>>> import numpy as np
>>> import numpy.linalg as la
>>> np.set_printoptions(precision=2, suppress=True, linewidth=160)
>>> def tidy(a):
...     return np.round(a, 2) + 0
... 
>>> rng = np.random.default_rng(529)
>>> m1 = np.eye(9, dtype=int)[rng.permutation(9)]
>>> m1
array([[0, 0, 0, 0, 0, 0, 0, 0, 1],
       [0, 0, 0, 1, 0, 0, 0, 0, 0],
       [1, 0, 0, 0, 0, 0, 0, 0, 0],
       [0, 0, 0, 0, 0, 1, 0, 0, 0],
       [0, 0, 0, 0, 1, 0, 0, 0, 0],
       [0, 0, 0, 0, 0, 0, 0, 1, 0],
       [0, 1, 0, 0, 0, 0, 0, 0, 0],
       [0, 0, 0, 0, 0, 0, 1, 0, 0],
       [0, 0, 1, 0, 0, 0, 0, 0, 0]])
>>> x0 = np.array([5, 0, 3, 2, 1, 0, 2, 5, 2])
>>> (m1 @ x0).argmax()
np.int64(2)
>>> la.norm(m1 @ x0) <= la.norm(m1, 2) * la.norm(x0) + 1e-9
np.True_
>>> m1 @ np.ones(9)
array([1., 1., 1., 1., 1., 1., 1., 1., 1.])
>>> labels = rng.permutation(9)
>>> labels
array([7, 0, 6, 3, 2, 8, 1, 4, 5])
>>> M2 = m1[labels][:, labels]
>>> M2
array([[0, 0, 1, 0, 0, 0, 0, 0, 0],
       [0, 0, 0, 0, 0, 1, 0, 0, 0],
       [0, 0, 0, 0, 0, 0, 1, 0, 0],
       [0, 0, 0, 0, 0, 0, 0, 0, 1],
       [0, 1, 0, 0, 0, 0, 0, 0, 0],
       [0, 0, 0, 0, 1, 0, 0, 0, 0],
       [0, 0, 0, 1, 0, 0, 0, 0, 0],
       [0, 0, 0, 0, 0, 0, 0, 1, 0],
       [1, 0, 0, 0, 0, 0, 0, 0, 0]])
>>> labels = rng.permutation(9)
>>> M2 = m1[:, labels] * rng.choice([-1, 1], 9)
>>> M2
array([[ 0,  0,  0,  0,  0,  0,  0, -1,  0],
       [ 0,  1,  0,  0,  0,  0,  0,  0,  0],
       [ 0,  0,  0,  0,  0, -1,  0,  0,  0],
       [ 0,  0, -1,  0,  0,  0,  0,  0,  0],
       [ 0,  0,  0,  0, -1,  0,  0,  0,  0],
       [ 0,  0,  0,  1,  0,  0,  0,  0,  0],
       [ 0,  0,  0,  0,  0,  0,  0,  0, -1],
       [ 0,  0,  0,  0,  0,  0, -1,  0,  0],
       [-1,  0,  0,  0,  0,  0,  0,  0,  0]])
>>> U, _, VT = la.svd(m1.T @ M2)
>>> tidy(la.lstsq(m1, M2)[0])
array([[ 0.,  0.,  0.,  0.,  0., -1.,  0.,  0.,  0.],
       [ 0.,  0.,  0.,  0.,  0.,  0.,  0.,  0., -1.],
       [-1.,  0.,  0.,  0.,  0.,  0.,  0.,  0.,  0.],
       [ 0.,  1.,  0.,  0.,  0.,  0.,  0.,  0.,  0.],
       [ 0.,  0.,  0.,  0., -1.,  0.,  0.,  0.,  0.],
       [ 0.,  0., -1.,  0.,  0.,  0.,  0.,  0.,  0.],
       [ 0.,  0.,  0.,  0.,  0.,  0., -1.,  0.,  0.],
       [ 0.,  0.,  0.,  1.,  0.,  0.,  0.,  0.,  0.],
       [ 0.,  0.,  0.,  0.,  0.,  0.,  0., -1.,  0.]])
>>> x0 = np.array([1, 2, 1, 2, 0, -1, 1, 1, 2])
>>> m1.T @ (m1 @ x0)
array([ 1,  2,  1,  2,  0, -1,  1,  1,  2])
>>> tidy(la.inv(m1))
array([[0., 0., 1., 0., 0., 0., 0., 0., 0.],
       [0., 0., 0., 0., 0., 0., 1., 0., 0.],
       [0., 0., 0., 0., 0., 0., 0., 0., 1.],
       [0., 1., 0., 0., 0., 0., 0., 0., 0.],
       [0., 0., 0., 0., 1., 0., 0., 0., 0.],
       [0., 0., 0., 1., 0., 0., 0., 0., 0.],
       [0., 0., 0., 0., 0., 0., 0., 1., 0.],
       [0., 0., 0., 0., 0., 1., 0., 0., 0.],
       [1., 0., 0., 0., 0., 0., 0., 0., 0.]])
>>> [p for p in range(1, 25) if np.allclose(la.matrix_power(m1, p), np.eye(9))]
[15]
>>> tidy(np.abs(la.eigvals(m1)))
array([1., 1., 1., 1., 1., 1., 1., 1., 1.])
>>> tidy(np.sort(np.abs(np.degrees(np.angle(la.eigvals(m1))))))
array([  0.,   0.,   0.,  72.,  72., 120., 120., 144., 144.])
